% ipython --no-banner

In [1]: import numpy as np

In [2]: import numpy.linalg as la

In [3]: np.set_printoptions(suppress=True, linewidth=120)

In [4]: def rd(a):
   ...:     return np.round(a, 2) + 0
   ...: 

In [5]: X = np.loadtxt("layer0.csv", delimiter=",")

In [6]: X
Out[6]: 
array([[-0.4 ,  1.  ,  1.55],
       [ 1.4 , -1.5 , -3.84],
       [-0.1 ,  0.  ,  0.03],
       [ 1.  ,  0.3 , -3.02],
       [ 0.1 ,  1.  , -1.02],
       [ 0.6 ,  0.7 , -1.72],
       [ 0.9 , -1.1 , -2.71],
       [ 0.4 , -0.1 , -1.65],
       [ 1.4 , -2.  , -4.25],
       [-0.3 , -0.9 ,  1.28],
       [-0.6 , -1.  ,  1.59],
       [ 0.  ,  0.  ,  0.25],
       [-0.7 ,  1.6 ,  2.08],
       [ 1.3 ,  1.2 , -3.48],
       [ 0.  , -0.9 , -0.38],
       [ 1.2 , -0.6 , -3.21],
       [-0.1 ,  1.1 ,  0.22],
       [-1.2 ,  1.1 ,  3.36],
       [ 1.9 ,  0.6 , -5.09],
       [ 0.7 ,  0.  , -1.94],
       [-0.9 , -0.3 ,  2.59],
       [-1.3 ,  0.2 ,  3.63],
       [ 1.  ,  0.7 , -3.13],
       [ 0.1 , -0.4 , -0.61],
       [ 1.  ,  0.2 , -3.11],
       [ 0.1 ,  1.2 , -0.33],
       [-0.3 , -1.4 ,  0.49],
       [-1.2 ,  0.2 ,  3.63],
       [-0.2 , -1.  ,  0.73],
       [ 1.  ,  2.4 , -2.8 ],
       [-0.6 ,  0.6 ,  1.97],
       [ 0.2 ,  0.6 , -0.85]])

In [7]: B = np.c_[X[:, :2] @ np.array([[7, -9], [-4, -2]]), np.array([1, 1, 0, 2, 5, 3, 5, 5, 0, 4, 2, 2, 2, 2, 3, 1, 4, 4, 5, 2, 3, 0, 3, 0, 5, 2, 4, 3, 1, 0, 0, 0])]

In [8]: rd(B)
Out[8]: 
array([[ -6.8,   1.6,   1. ],
       [ 15.8,  -9.6,   1. ],
       [ -0.7,   0.9,   0. ],
       [  5.8,  -9.6,   2. ],
       [ -3.3,  -2.9,   5. ],
       [  1.4,  -6.8,   3. ],
       [ 10.7,  -5.9,   5. ],
       [  3.2,  -3.4,   5. ],
       [ 17.8,  -8.6,   0. ],
       [  1.5,   4.5,   4. ],
       [ -0.2,   7.4,   2. ],
       [  0. ,   0. ,   2. ],
       [-11.3,   3.1,   2. ],
       [  4.3, -14.1,   2. ],
       [  3.6,   1.8,   3. ],
       [ 10.8,  -9.6,   1. ],
       [ -5.1,  -1.3,   4. ],
       [-12.8,   8.6,   4. ],
       [ 10.9, -18.3,   5. ],
       [  4.9,  -6.3,   2. ],
       [ -5.1,   8.7,   3. ],
       [ -9.9,  11.3,   0. ],
       [  4.2, -10.4,   3. ],
       [  2.3,  -0.1,   0. ],
       [  6.2,  -9.4,   5. ],
       [ -4.1,  -3.3,   2. ],
       [  3.5,   5.5,   4. ],
       [ -9.2,  10.4,   3. ],
       [  2.6,   3.8,   1. ],
       [ -2.6, -13.8,   0. ],
       [ -6.6,   4.2,   0. ],
       [ -1. ,  -3. ,   0. ]])

In [9]: rd(la.norm(B - X @ la.lstsq(X, B)[0], axis=0))
Out[9]: array([ 0.  ,  0.  , 15.21])

In [10]: la.matrix_rank(B)
Out[10]: np.int64(3)

In [11]: rd(la.lstsq(X, B[:, 0])[0])
Out[11]: array([ 7., -4.,  0.])
